>>> import numpy as np
>>> np.set_printoptions(precision=2, suppress=True, linewidth=100)
>>> W0 = np.loadtxt("w.csv", delimiter=",")
>>> print(W0)
[[ -0.1  -1.5  -2.3   1.4]
 [  1.   -2.   -0.8  -0.9]
 [ -0.1   0.2   1.4   0. ]
 [  1.   -0.5  -1.    1.4]
 [  1.    0.4   0.6   0. ]
 [  0.5  -0.2   0.9   0.5]
 [ -0.6   0.1   0.5  -0.2]
 [  0.7   0.1  -3.    1.8]
 [  0.8   0.7   0.3  -1.3]
 [  1.6  -0.1   1.1   0.3]
 [ -1.1   0.5  -0.2  -0.1]
 [  1.8  -0.3  -0.3   0.6]
 [  0.  -17.    3.    4. ]
 [  0.2  -2.   -0.2   0.6]
 [ -0.2   0.2  -0.7  -0.6]]
>>> f = np.array([1, 3])
>>> np.polyval(f, W0[4])
array([4. , 3.4, 3.6, 3. ])
>>> z = W0[:, 0] > np.median(W0[:, 0])
>>> f = W0[z].mean(axis=0) - W0[~z].mean(axis=0)
>>> z.astype(int)
array([0, 1, 0, 1, 1, 0, 0, 1, 1, 1, 0, 1, 0, 0, 0])
>>> np.argsort(-np.abs(f).round(6), kind="stable")
array([1, 0, 2, 3])
>>> gram = np.cov(W0, rowvar=False)
>>> np.linalg.eigvalsh(gram)[::-1]
array([20.88,  1.81,  0.66,  0.43])
>>> gram
array([[ 0.65,  0.43, -0.07, -0.03],
       [ 0.43, 19.29, -3.29, -4.34],
       [-0.07, -3.29,  2.16,  0.25],
       [-0.03, -4.34,  0.25,  1.67]])
>>> gram.shape
(4, 4)
>>> feats = np.array([[-0.1, 1.5, -14.0, -0.5],
...     [0.4, 1.1, 2.0, 0.0],
...     [0.0, -0.1, -12.0, 0.2],
...     [0.4, -0.1, -44.0, 2.0],
...     [-0.8, -1.1, 0.0, -0.8],
...     [0.5, 0.2, -6.0, -2.4]])
>>> A2 = feats / np.linalg.norm(feats, axis=1, keepdims=True)
>>> gram = A2 @ A2.T
>>> round(np.degrees(np.arccos(np.clip(gram[4, 3], -1, 1))), 2)
np.float64(91.49)
>>> (np.abs(gram) > 0.9).astype(int)
array([[1, 0, 1, 1, 0, 1],
       [0, 1, 0, 0, 0, 0],
       [1, 0, 1, 1, 0, 1],
       [1, 0, 1, 1, 0, 1],
       [0, 0, 0, 0, 1, 0],
       [1, 0, 1, 1, 0, 1]])
>>> print(gram.round(2) + 0)
[[ 1.   -0.81  0.99  0.99 -0.05  0.94]
 [-0.81  1.   -0.87 -0.86 -0.42 -0.77]
 [ 0.99 -0.87  1.    1.    0.    0.92]
 [ 0.99 -0.86  1.    1.   -0.03  0.91]
 [-0.05 -0.42  0.   -0.03  1.    0.13]
 [ 0.94 -0.77  0.92  0.91  0.13  1.  ]]
>>> (gram - 2 * np.eye(6)).round(6).argmax(axis=1)
array([2, 4, 3, 2, 5, 0])
>>> A2 = np.c_[feats[:, :1] @ np.array([[3]]), np.array([0, 0, 2, 1, 2, 2])]
>>> A2
array([[-0.3,  0. ],
       [ 1.2,  0. ],
       [ 0. ,  2. ],
       [ 1.2,  1. ],
       [-2.4,  2. ],
       [ 1.5,  2. ]])
>>> print(np.linalg.matrix_rank(A2))
2
>>> np.round(np.linalg.lstsq(feats, A2[:, 0])[0], 2) + 0
array([3., 0., 0., 0.])
>>> np.round(np.linalg.norm(A2, 1), 2), np.round(np.linalg.norm(A2, np.inf), 2)
(np.float64(7.0), np.float64(4.4))
>>> np.linalg.norm(A2, axis=0)
array([3.31, 3.61])
>>> np.round(A2[0] @ A2[3], 2)
np.float64(-0.36)
>>> m1 = np.load("x.npy")
>>> m1
array([[ 1, -2,  3],
       [ 3,  1, -2],
       [-2,  3,  1]])
>>> rng = np.random.default_rng(615)
>>> z = rng.permutation(3)
>>> A2 = m1[:, z] * rng.choice([-1, 1], 3)
>>> A2
array([[-1,  2, -3],
       [-3, -1,  2],
       [ 2, -3, -1]])
>>> Uu, _, VT = np.linalg.svd(m1.T @ A2)
>>> z
array([0, 1, 2])
>>> np.round(Uu @ VT, 2) + 0
array([[-1.,  0.,  0.],
       [ 0., -1.,  0.],
       [ 0.,  0., -1.]])
>>> print(np.round(np.linalg.lstsq(m1, A2)[0], 2) + 0)
[[-1.  0.  0.]
 [ 0. -1.  0.]
 [ 0.  0. -1.]]
>>> (m1 @ m1)[0]
array([-11,   5,  10])
>>> np.sort(np.abs(np.fft.fft(m1[0]))), np.sort(np.linalg.svd(m1, compute_uv=False))
(array([2.  , 4.36, 4.36]), array([2.  , 4.36, 4.36]))
>>> np.allclose(m1 @ m1.T, m1.T @ m1)
True
>>> np.round(np.linalg.norm(m1, 1), 2), np.round(np.linalg.norm(m1, np.inf), 2)
(np.float64(6.0), np.float64(6.0))
>>> print(round(float(np.linalg.norm(m1[1] - m1[2])), 2))
6.16
>>> round(float(np.linalg.norm(m1, "nuc")), 2)
10.72
>>> np.linalg.norm(m1, axis=1).argmax()
np.int64(0)
>>> print(np.linalg.norm(m1, axis=0))
[3.74 3.74 3.74]
>>> print(np.round(np.linalg.norm(m1) ** 2 / np.linalg.norm(m1, 2) ** 2, 2))
2.21
>>> round(np.linalg.norm(m1[1], 1), 2), np.round(np.linalg.norm(m1[1], np.inf), 2)
(np.float64(6.0), np.float64(3.0))
>>> proj = np.triu(np.array([[1, 1, 3], [-2, 3, 3], [2, 3, -2]]), 1) + np.eye(3)
>>> A2 = proj @ m1 @ np.linalg.inv(proj)
>>> print(proj @ m1 - m1 @ proj)
[[-3.  9.  4.]
 [-6.  6. -9.]
 [ 0.  2. -3.]]
>>> vec = np.array([0, -1, 0])
>>> y = m1 @ vec
>>> y
array([ 2, -1, -3])
>>> np.round(np.linalg.solve(m1, 5 * y), 2) + 0
array([ 0., -5.,  0.])
>>> np.round(np.linalg.solve(m1.T, m1[0]), 2) + 0
array([1., 0., 0.])
>>> np.round(np.linalg.solve(m1, m1[:, 0]), 2) + 0
array([1., 0., 0.])
>>> np.linalg.solve(m1, y + m1[:, 1])
array([0., 0., 0.])
>>> data = np.array([[-1, -3, -3, 3, 2, 2, 2],
...     [-3, -1, -3, -3, 3, 2, 2],
...     [-3, -3, -1, -3, -3, 3, 2],
...     [3, -3, -3, -1, -3, -3, 3],
...     [2, 3, -3, -3, -1, -3, -3],
...     [2, 2, 3, -3, -3, -1, -3],
...     [2, 2, 2, 3, -3, -3, -1]])
>>> data
array([[-1, -3, -3,  3,  2,  2,  2],
       [-3, -1, -3, -3,  3,  2,  2],
       [-3, -3, -1, -3, -3,  3,  2],
       [ 3, -3, -3, -1, -3, -3,  3],
       [ 2,  3, -3, -3, -1, -3, -3],
       [ 2,  2,  3, -3, -3, -1, -3],
       [ 2,  2,  2,  3, -3, -3, -1]])
>>> f, g = data[6], data[2]
>>> f @ f
np.int64(40)
>>> f @ g
np.int64(-25)
>>> p = (f @ g) / (f @ f) * f
>>> np.round(np.linalg.norm(f + g) ** 2 + np.linalg.norm(f - g) ** 2, 2)
np.float64(180.0)
>>> print(np.outer(f, g))
[[-6 -6 -2 -6 -6  6  4]
 [-6 -6 -2 -6 -6  6  4]
 [-6 -6 -2 -6 -6  6  4]
 [-9 -9 -3 -9 -9  9  6]
 [ 9  9  3  9  9 -9 -6]
 [ 9  9  3  9  9 -9 -6]
 [ 3  3  1  3  3 -3 -2]]
>>> p
array([-1.25, -1.25, -1.25, -1.88,  1.88,  1.88,  0.62])
>>> vec = np.array([-3, -2, 1, 3, -1, 0, -2])
>>> y = data @ vec
>>> print(y)
[  9  -8   4 -12 -17  -7   6]
>>> np.round(np.linalg.solve(data, y + data[:, 6]), 2) + 0
array([-3., -2.,  1.,  3., -1.,  0., -1.])
>>> np.round(np.linalg.solve(data.T, data[2]), 2) + 0
array([0., 0., 1., 0., 0., 0., 0.])
>>> print(np.round(np.linalg.solve(data, y), 2) + 0)
[-3. -2.  1.  3. -1.  0. -2.]
>>> print(round(np.linalg.norm(data, 2) / np.linalg.norm(data), 2))
0.68
>>> np.argsort(-np.linalg.norm(data, axis=0).round(6), kind="stable")[:3]
array([3, 2, 4])
>>> round(np.log10(np.linalg.cond(data)))
2
>>> np.abs(np.linalg.svd(data)[2][-1])
array([0.43, 0.55, 0.12, 0.02, 0.12, 0.55, 0.43])
>>> w, evecs = np.linalg.eigh(data)
>>> vec = np.array([1, 0, 5, 2, 3, 5, 5])
>>> np.abs(data).sum(axis=1).max(), round(float(np.abs(w).max()), 2)
(np.int64(19), 12.25)
>>> evecs * np.abs(w) @ evecs.T
array([[ 4.61,  0.81,  0.42,  0.61, -1.67, -3.61, -1.31],
       [ 0.81,  4.86,  1.77, -0.35,  0.28, -2.08, -3.61],
       [ 0.42,  1.77,  6.41,  1.09, -1.23,  0.28, -1.67],
       [ 0.61, -0.35,  1.09,  7.19,  1.09, -0.35,  0.61],
       [-1.67,  0.28, -1.23,  1.09,  6.41,  1.77,  0.42],
       [-3.61, -2.08,  0.28, -0.35,  1.77,  4.86,  0.81],
       [-1.31, -3.61, -1.67,  0.61,  0.42,  0.81,  4.61]])
>>> (np.sign(evecs[:, -1].round(6)) == np.sign(evecs[0, -1].round(6))).astype(int)
array([1, 0, 0, 1, 0, 0, 1])
>>> round(vec @ data @ vec / (vec @ vec), 2), np.round(w[0], 2), round(w[-1], 2)
(np.float64(-3.61), np.float64(-12.25), np.float64(7.61))
>>> print(np.linalg.eigvalsh(data[1:, 1:]))
[-10.09  -7.74  -1.72   0.88   5.86   6.81]
>>> A2 = data[0, 0] * data[1:] - np.outer(data[1:, 0], data[0])
>>> A2
array([[ 0, -8, -6, 12,  3,  4,  4],
       [ 0, -6, -8, 12,  9,  3,  4],
       [ 0, 12, 12, -8, -3, -3, -9],
       [ 0,  3,  9, -3, -3, -1, -1],
       [ 0,  4,  3, -3, -1, -3, -1],
       [ 0,  4,  4, -9, -1, -1, -3]])
>>> np.flatnonzero(~A2.round(6).any(axis=1))
array([], dtype=int64)
>>> A2 = np.array([[4, 3, -5, -4, -5],
...     [-1, 1, 3, -1, -2],
...     [-1, 5, 1, 1, 0],
...     [-4, 4, 2, 2, -3],
...     [1, -3, -5, 3, -5]])
>>> A2[-1] = A2[0]
>>> E = A2 + 0.1 * np.eye(5)
>>> E
array([[ 4.1,  3. , -5. , -4. , -5. ],
       [-1. ,  1.1,  3. , -1. , -2. ],
       [-1. ,  5. ,  1.1,  1. ,  0. ],
       [-4. ,  4. ,  2. ,  2.1, -3. ],
       [ 4. ,  3. , -5. , -4. , -4.9]])
>>> np.linalg.matrix_rank(E)
np.int64(5)
>>> print(E.shape)
(5, 5)
>>> E.sum(axis=1)
array([-6.9,  0.1,  6.1,  1.1, -6.9])
>>> np.diff(E, axis=0)
array([[-5.1, -1.9,  8. ,  3. ,  3. ],
       [ 0. ,  3.9, -1.9,  2. ,  2. ],
       [-3. , -1. ,  0.9,  1.1, -3. ],
       [ 8. , -1. , -7. , -6.1, -1.9]])
>>> np.unravel_index(np.abs(E).argmax(), E.shape)
(np.int64(0), np.int64(2))
>>> Uu, sig, VT = np.linalg.svd(E)
>>> sig
array([13.52,  8.67,  3.45,  2.4 ,  0.07])
>>> A2 = Uu[:, :4] @ np.diag(sig[:4]) @ VT[:4]
>>> print(A2.round(2) + 0)
[[ 4.07  3.   -5.01 -4.03 -4.99]
 [-1.    1.1   3.   -1.   -2.  ]
 [-1.    5.    1.1   1.    0.  ]
 [-4.    4.    2.    2.1  -3.  ]
 [ 4.03  3.   -4.99 -3.97 -4.91]]
>>> z = rng.permutation(5)
>>> print(z)
[4 0 3 2 1]
>>> A2 = E[z][:, z]
>>> np.sort(np.abs(np.linalg.eigvals(A2)))
array([0.1 , 2.96, 5.17, 5.17, 8.17])
>>> np.diag(A2)
array([-4.9,  4.1,  2.1,  1.1,  1.1])
>>> print(round(float(np.linalg.det(A2)), 2), np.round(np.linalg.det(E[z]), 2))
64.54 -64.54
>>> f, g = E[1], E[4]
>>> print(f @ f)
16.21
>>> p = (f @ g) / (f @ f) * f
>>> np.round(np.linalg.norm(f + g) ** 2 + np.linalg.norm(f - g) ** 2, 2)
np.float64(212.44)
>>> p
array([ 0.12, -0.13, -0.35,  0.12,  0.23])
>>> np.abs(np.linalg.svd(E)[2][-1])
array([0.64, 0.06, 0.25, 0.66, 0.3 ])
>>> np.argsort(-np.linalg.norm(E, axis=0).round(6), kind="stable")[:3]
array([2, 4, 1])
>>> np.linalg.matrix_rank(E, rtol=0.1)
np.int64(4)
>>> [round(float(x), 2) for x in np.linalg.svd(E, compute_uv=False)[:3]]
[13.52, 8.67, 3.45]
>>> M = np.load("m.npy")
>>> M
array([[ 4.,  2.,  0.,  0.,  0.],
       [ 2.,  3.,  2.,  0.,  0.],
       [ 0.,  2., -4.,  2.,  0.],
       [ 0.,  0.,  2.,  4.,  2.],
       [ 0.,  0.,  0.,  2.,  4.]])
>>> def softmax(z):
...     e = np.exp(z - z.max(axis=-1, keepdims=True))
...     return e / e.sum(axis=-1, keepdims=True)
... 
>>> print(softmax(M).sum(axis=1))
[1. 1. 1. 1. 1.]
>>> print(softmax(M[0]))
[0.84 0.11 0.02 0.02 0.02]
>>> print(np.round(softmax(10 * M[0]), 2) + 0)
[1. 0. 0. 0. 0.]
>>> scores = M @ M.T / np.sqrt(5)
>>> softmax(scores).round(6).argmax(axis=1)
array([0, 1, 2, 3, 4])
>>> np.round(softmax(scores), 2) + 0
array([[0.94, 0.06, 0.  , 0.  , 0.  ],
       [0.21, 0.79, 0.  , 0.  , 0.  ],
       [0.  , 0.  , 1.  , 0.  , 0.  ],
       [0.  , 0.  , 0.  , 0.97, 0.03],
       [0.  , 0.  , 0.  , 0.14, 0.86]])
>>> np.round(softmax(scores)[0] @ M, 2) + 0
array([3.87, 2.06, 0.13, 0.  , 0.  ])
>>> J = np.loadtxt("out3.csv", delimiter=",")
>>> J
array([[ 8.,  4., 14.,  0.,  0.,  0.],
       [18., 12., 18.,  0.,  0.,  0.],
       [16.,  2., 16.,  0.,  0.,  0.],
       [-4., -2., -7., 12.,  6., 21.],
       [-9., -6., -9., 27., 18., 27.],
       [-8., -1., -8., 24.,  3., 24.]])
>>> vec = np.array([0, 0, 1, -2, -1, -2])
>>> y = J @ vec
>>> y
array([  14.,   18.,   16.,  -79., -135., -107.])
>>> np.round(np.linalg.solve(J.T, J[4]), 2) + 0
array([0., 0., 0., 0., 1., 0.])
>>> np.round(np.linalg.solve(J, y + J[:, 0]), 2) + 0
array([ 1.,  0.,  1., -2., -1., -2.])
>>> A2 = np.linalg.inv(M)
>>> np.linalg.det(M) * A2
array([[-240.,  128.,   48.,  -32.,   16.],
       [ 128., -256.,  -96.,   64.,  -32.],
       [  48.,  -96.,   96.,  -64.,   32.],
       [ -32.,   64.,  -64., -192.,   96.],
       [  16.,  -32.,   32.,   96., -224.]])
>>> A2
array([[ 0.34, -0.18, -0.07,  0.05, -0.02],
       [-0.18,  0.36,  0.14, -0.09,  0.05],
       [-0.07,  0.14, -0.14,  0.09, -0.05],
       [ 0.05, -0.09,  0.09,  0.27, -0.14],
       [-0.02,  0.05, -0.05, -0.14,  0.32]])
>>> np.round(np.linalg.slogdet(M)[0], 2)
np.float64(-1.0)
>>> np.allclose(A2, M.T)
False
>>> (np.abs(A2) > 1e-9).astype(int)
array([[1, 1, 1, 1, 1],
       [1, 1, 1, 1, 1],
       [1, 1, 1, 1, 1],
       [1, 1, 1, 1, 1],
       [1, 1, 1, 1, 1]])
>>> np.round(M @ A2, 2) + 0
array([[1., 0., 0., 0., 0.],
       [0., 1., 0., 0., 0.],
       [0., 0., 1., 0., 0.],
       [0., 0., 0., 1., 0.],
       [0., 0., 0., 0., 1.]])
